>>> import numpy as np
>>> np.set_printoptions(precision=2, suppress=True, linewidth=200, floatmode="fixed")
>>> rd = lambda a: np.round(a, 2) + 0
>>> data = np.array([[36, 0, -2, -3, 4],
...     [1, 145, -6, -3, 6],
...     [-2, 0, 29, 8, 9],
...     [2, 3, 8, 142, -7],
...     [9, -2, -5, 8, 13]])
>>> q = data.astype(float).copy()
>>> for j in range(5):
...     q[:, j] -= q[:, :j] @ (q[:, :j].T @ q[:, j])
...     q[:, j] /= np.linalg.norm(q[:, j])
... 
>>> rd(q.T @ q)
array([[1.00, 0.00, 0.00, 0.00, 0.00],
       [0.00, 1.00, 0.00, 0.00, 0.00],
       [0.00, 0.00, 1.00, 0.00, 0.00],
       [0.00, 0.00, 0.00, 1.00, 0.00],
       [0.00, 0.00, 0.00, 0.00, 1.00]])
>>> K = np.loadtxt("sample15.csv", delimiter=",")
>>> rd(K)
array([[ -9.80,   4.08,  15.31,  -7.28],
       [-10.70,  -5.96,  14.51,  -6.30],
       [ -9.20,   6.40,  14.90,  -7.23],
       [  1.90,  19.78,   1.36,  -1.84],
       [  8.38,  15.36,  -9.12,   3.25],
       [ 10.54,   0.36, -15.45,   7.07],
       [-10.64,  -1.46,  15.37,  -6.97],
       [  4.95, -15.23, -10.50,   5.76],
       [ -6.31, -18.12,   5.48,  -1.41],
       [  4.56, -15.74, -10.03,   5.57],
       [-10.46,   0.32,  15.48,  -7.13],
       [ 10.05,  -2.92, -15.42,   7.26],
       [-10.36,   1.04,  15.49,  -7.18],
       [  5.58,  18.70,  -4.29,   0.82],
       [ -4.84,  15.38,  10.37,  -5.70],
       [ 10.69,   2.35, -15.26,   6.87],
       [-10.10,   2.65,  15.44,  -7.25],
       [ 10.37,  -1.01, -15.49,   7.18],
       [ -0.47, -19.51,  -3.42,   2.76],
       [ -7.81, -16.33,   8.07,  -2.70]])
>>> labels = K[:, 3] > np.median(K[:, 3])
>>> r0 = K[labels].mean(axis=0) - K[~labels].mean(axis=0)
>>> (((K - K.mean(axis=0)) @ r0 > 0) == labels).mean()
np.float64(0.95)
>>> rd(r0)
array([ 14.03,  -6.16, -21.98,  10.47])
>>> ((K - K.mean(axis=0)) @ r0 > 0).astype(int)
array([0, 0, 0, 0, 1, 1, 0, 1, 0, 1, 0, 1, 0, 1, 0, 1, 0, 1, 1, 0])
>>> labels.astype(int)
array([0, 0, 0, 0, 1, 1, 0, 1, 1, 1, 0, 1, 0, 1, 0, 1, 0, 1, 1, 0])
>>> np.argsort(-np.abs(r0).round(6), kind="stable")
array([2, 0, 3, 1])
>>> gram = np.cov(K, rowvar=False)
>>> rd(np.polyfit(K[:, 3], K[:, 0], 1))
array([ 1.38, -0.19])
>>> gram.shape
(4, 4)
>>> np.argwhere(np.triu(np.abs(np.corrcoef(K.T)) > 0.8, 1))
array([[0, 2],
       [0, 3],
       [2, 3]])
>>> rd(gram)
array([[  74.08,   11.42, -106.77,   48.33],
       [  11.42,  146.44,   13.99,  -15.39],
       [-106.77,   13.99,  160.29,  -74.46],
       [  48.33,  -15.39,  -74.46,   35.13]])
>>> rd(np.linalg.eigvalsh(gram)[::-1])
array([267.31, 148.64,   0.00,   0.00])
>>> rd(np.corrcoef(K[:, 3], K[:, 0])[0, 1])
np.float64(0.95)
>>> rd(np.median(K, axis=0))
array([-2.65,  0.34,  3.42, -1.62])
>>> np.argsort(-K.std(axis=0).round(6), kind="stable")
array([2, 1, 0, 3])
